>>> import numpy as np
>>> np.set_printoptions(precision=3, suppress=True, linewidth=100)
>>> data = np.load("block6.npy")
>>> data
array([[-2, -2, -3,  0,  1, -2, -2,  0, -1, -3,  0,  0,  1],
       [ 0,  0, -1,  2,  3,  0,  0,  2,  1, -1,  2,  2,  3],
       [ 0,  0, -1,  2,  3,  0,  0,  2,  1, -1,  2,  2,  3],
       [-2, -2, -3,  0,  1, -2, -2,  0, -1, -3,  0,  0,  1],
       [-3, -3, -4, -1,  0, -3, -3, -1, -2, -4, -1, -1,  0],
       [ 0,  0, -1,  2,  3,  0,  0,  2,  1, -1,  2,  2,  3],
       [-2, -2, -3,  0,  1, -2, -2,  0, -1, -3,  0,  0,  1],
       [ 1,  1,  0,  3,  4,  1,  1,  3,  2,  0,  3,  3,  4]])
>>> x0 = np.array([2, -3, -2, -3, -3, -1, -3, -3, 1, 1, -1, 2, 2])
>>> a = np.maximum(data @ x0, 0)
>>> np.maximum(data @ (3 * x0), 0)
array([33,  0,  0, 33, 66,  0, 33,  0])
>>> np.maximum(data @ x0, 0) - np.maximum(-data @ x0, 0)
array([ 11, -11, -11,  11,  22, -11,  11, -22])
>>> data * (a > 1e-9)[:, None]
array([[-2, -2, -3,  0,  1, -2, -2,  0, -1, -3,  0,  0,  1],
       [ 0,  0,  0,  0,  0,  0,  0,  0,  0,  0,  0,  0,  0],
       [ 0,  0,  0,  0,  0,  0,  0,  0,  0,  0,  0,  0,  0],
       [-2, -2, -3,  0,  1, -2, -2,  0, -1, -3,  0,  0,  1],
       [-3, -3, -4, -1,  0, -3, -3, -1, -2, -4, -1, -1,  0],
       [ 0,  0,  0,  0,  0,  0,  0,  0,  0,  0,  0,  0,  0],
       [-2, -2, -3,  0,  1, -2, -2,  0, -1, -3,  0,  0,  1],
       [ 0,  0,  0,  0,  0,  0,  0,  0,  0,  0,  0,  0,  0]])
>>> a
array([11,  0,  0, 11, 22,  0, 11,  0])
>>> data.T @ a
array([-132, -132, -187,  -22,   33, -132, -132,  -22,  -77, -187,  -22,  -22,   33])
>>> np.linalg.cond(data) > 100
np.True_
>>> np.linalg.matrix_rank(data, rtol=0.1)
np.int64(2)
>>> def softmax(z):
...     e = np.exp(z - z.max(axis=-1, keepdims=True))
...     return e / e.sum(axis=-1, keepdims=True)
... 
>>> softmax(data[3] + -1)
array([0.013, 0.013, 0.005, 0.096, 0.26 , 0.013, 0.013, 0.096, 0.035, 0.005, 0.096, 0.096, 0.26 ])
>>> softmax(data).sum(axis=1)
array([1., 1., 1., 1., 1., 1., 1., 1.])
>>> np.round(softmax(10 * data[3]), 3) + 0
array([0. , 0. , 0. , 0. , 0.5, 0. , 0. , 0. , 0. , 0. , 0. , 0. , 0.5])
>>> scores = data @ data.T / np.sqrt(13)
>>> softmax(scores)[3] @ data
array([-2.924, -2.924, -3.924, -0.924,  0.076, -2.924, -2.924, -0.924, -1.924, -3.924, -0.924,
       -0.924,  0.076])
>>> softmax(scores).round(6).argmax(axis=1)
array([4, 7, 7, 4, 4, 7, 4, 7])
>>> np.round(softmax(scores), 3) + 0
array([[0.025, 0.   , 0.   , 0.025, 0.925, 0.   , 0.025, 0.   ],
       [0.   , 0.025, 0.025, 0.   , 0.   , 0.025, 0.   , 0.925],
       [0.   , 0.025, 0.025, 0.   , 0.   , 0.025, 0.   , 0.925],
       [0.025, 0.   , 0.   , 0.025, 0.925, 0.   , 0.025, 0.   ],
       [0.001, 0.   , 0.   , 0.001, 0.998, 0.   , 0.001, 0.   ],
       [0.   , 0.025, 0.025, 0.   , 0.   , 0.025, 0.   , 0.925],
       [0.025, 0.   , 0.   , 0.025, 0.925, 0.   , 0.025, 0.   ],
       [0.   , 0.001, 0.001, 0.   , 0.   , 0.001, 0.   , 0.998]])
>>> r0 = np.array([-1, 3])
>>> np.correlate(data[6], data[3], "full")
array([-2, -2, -3,  6,  9,  9,  5,  5, 12,  9,  3, 15, 37, 15,  3,  9, 12,  5,  5,  9,  9,  6, -3,
       -2, -2])
>>> np.cross(data[6, :3], data[3, :3])
array([0, 0, 0])
>>> K = np.loadtxt("w.csv", delimiter=",")
>>> K
array([[-0.2  , -1.4  , -0.9  , -1.1  , -0.1  ,  0.   , -0.6  , -1.1  ,  0.3  ,  0.6  , -0.7  ,
         0.1  , -0.4  , -0.2  , -0.5  ,  0.9  ],
       [-0.4  ,  0.2  ,  0.1  ,  0.1  , -0.9  , -1.2  ,  0.7  , -1.8  , -1.8  , -0.6  , -0.6  ,
        -0.9  ,  1.2  , -0.8  , -1.4  ,  1.3  ],
       [ 0.7  , -1.1  , -0.5  , -0.1  , -0.4  ,  0.3  , -0.9  ,  1.3  , -1.   ,  1.   ,  0.2  ,
         0.5  ,  0.6  , -1.7  ,  0.3  ,  0.2  ],
       [-1.2  ,  0.4  ,  0.5  ,  1.4  ,  0.1  ,  0.   ,  1.5  ,  0.5  ,  0.4  , -1.6  ,  2.   ,
         0.3  ,  1.8  , -2.   , -0.8  ,  2.   ],
       [-0.6  , -1.   ,  0.1  ,  0.2  ,  0.4  ,  0.   ,  0.8  ,  0.3  , -1.5  , -1.   , -1.6  ,
        -0.3  ,  1.1  , -1.1  , -1.1  , -0.2  ],
       [-0.7  ,  0.1  , -0.8  ,  1.1  ,  0.4  ,  1.7  , -0.6  ,  0.7  ,  0.5  ,  0.5  ,  0.6  ,
        -1.5  , -1.7  , -1.1  ,  0.5  ,  1.7  ],
       [ 0.6  ,  1.6  , -0.3  , -0.5  ,  0.1  ,  1.   ,  0.7  ,  0.4  ,  1.3  ,  0.   ,  2.2  ,
         2.3  , -1.7  ,  0.3  ,  0.9  ,  0.5  ],
       [-1.169,  0.478,  0.464,  1.266,  0.093, -0.046,  1.611,  0.571,  0.496, -1.486,  2.067,
         0.362,  1.834, -1.909, -0.936,  1.803],
       [-0.5  , -0.1  ,  0.6  ,  0.8  , -1.2  , -0.6  , -0.5  , -0.1  , -0.8  , -0.7  ,  1.4  ,
         1.   ,  1.6  , -0.6  , -1.4  ,  1.4  ],
       [-0.1  ,  0.4  , -1.   ,  0.5  , -0.2  ,  0.5  ,  0.2  ,  0.8  , -0.6  ,  1.3  , -0.2  ,
         0.   , -0.2  ,  0.6  , -1.   ,  1.2  ]])
>>> x0 = np.array([1, 0, 1, 1, 2, 2, 3, 0, 3, 2, 1, 2, 0, 1, 3, 2])
>>> a = np.maximum(K @ x0, 0)
>>> np.maximum(K @ x0, 0) - np.maximum(-K @ x0, 0)
array([ -2.5  , -13.7  ,  -3.   ,   5.6  , -10.6  ,   5.9  ,  18.8  ,   5.684,  -6.6  ,   1.2  ])
>>> np.tanh(K @ x0)
array([-0.987, -1.   , -0.995,  1.   , -1.   ,  1.   ,  1.   ,  1.   , -1.   ,  0.834])
